>>> import numpy as np
>>> from numpy import linalg as LA
>>> np.set_printoptions(precision=2, suppress=True, linewidth=100, floatmode="fixed")
>>> E = np.loadtxt("run18.csv", delimiter=",")
>>> E
array([[ 1.00,  0.00,  0.00,  0.00,  0.00,  0.00,  0.00,  0.00,  0.00,  0.00,  0.00],
       [ 0.00,  1.00,  0.00,  0.00,  0.00,  0.00,  0.00,  0.00,  0.00,  0.00,  0.00],
       [ 0.00, -1.00,  1.00,  0.00,  0.00,  0.00,  0.00,  0.00,  0.00,  0.00,  0.00],
       [ 3.00,  3.00, -2.00,  1.00,  0.00,  0.00,  0.00,  0.00,  0.00,  0.00,  0.00],
       [ 0.00, -2.00, -3.00, -3.00,  1.00,  0.00,  0.00,  0.00,  0.00,  0.00,  0.00],
       [ 1.00,  1.00, -2.00,  3.00, -1.00,  1.00,  0.00,  0.00,  0.00,  0.00,  0.00],
       [ 2.00,  1.00,  2.00, -3.00, -3.00,  0.00,  1.00,  0.00,  0.00,  0.00,  0.00],
       [ 3.00, -1.00, -2.00, -3.00, -2.00,  1.00,  2.00,  1.00,  0.00,  0.00,  0.00],
       [ 2.00, -3.00,  3.00, -1.00, -2.00,  2.00,  3.00, -3.00,  1.00,  0.00,  0.00],
       [ 3.00, -2.00, -2.00,  3.00,  2.00, -2.00,  0.00, -3.00, -2.00,  1.00,  0.00],
       [-3.00,  3.00,  0.00,  0.00,  1.00, -2.00,  1.00, -2.00, -3.00, -2.00,  1.00]])
>>> W = np.array([[0, 5],
...     [5, 4],
...     [3, -2],
...     [4, 4],
...     [-3, 2],
...     [2, -5],
...     [-2, -3],
...     [0, -3],
...     [-2, 3],
...     [2, 0],
...     [-3, -1]])
>>> c = np.array([3, -4])
>>> H = np.maximum(E @ W + c, 0)
>>> (H > 0).mean(axis=0)
array([0.64, 0.36])
>>> W2 = np.array([[0, 3], [3, 3]])
>>> (H @ W2).round(6).argmax(axis=1)
array([1, 1, 1, 1, 0, 1, 1, 0, 0, 0, 1])
>>> K = np.array([[-1.3, 0.3, -0.8, 0.0, -1.0, -1.0, 0.6],
...     [-0.6, 0.0, 1.0, -0.8, 0.5, 0.5, 1.2],
...     [0.0, -2.1, 0.1, -0.7, 0.6, -0.2, -1.5],
...     [0.7, -1.0, -1.6, 1.2, 0.5, 0.0, -0.2],
...     [0.2, -0.5, -0.6, 0.7, 1.3, 0.8, 0.8],
...     [1.0, -0.9, -0.7, 0.6, -0.5, -0.7, 0.9],
...     [1.4, -0.3, 0.2, -0.8, 0.7, -0.9, 2.1]])
>>> K[:, 4] *= 3
>>> K
array([[-1.30,  0.30, -0.80,  0.00, -3.00, -1.00,  0.60],
       [-0.60,  0.00,  1.00, -0.80,  1.50,  0.50,  1.20],
       [ 0.00, -2.10,  0.10, -0.70,  1.80, -0.20, -1.50],
       [ 0.70, -1.00, -1.60,  1.20,  1.50,  0.00, -0.20],
       [ 0.20, -0.50, -0.60,  0.70,  3.90,  0.80,  0.80],
       [ 1.00, -0.90, -0.70,  0.60, -1.50, -0.70,  0.90],
       [ 1.40, -0.30,  0.20, -0.80,  2.10, -0.90,  2.10]])
>>> round(np.log10(LA.cond(K)))
2
>>> [round(float(x), 2) for x in LA.svd(K, compute_uv=False)[:3]]
[6.51, 3.38, 3.21]
>>> LA.matrix_rank(K, rtol=0.1)
np.int64(6)
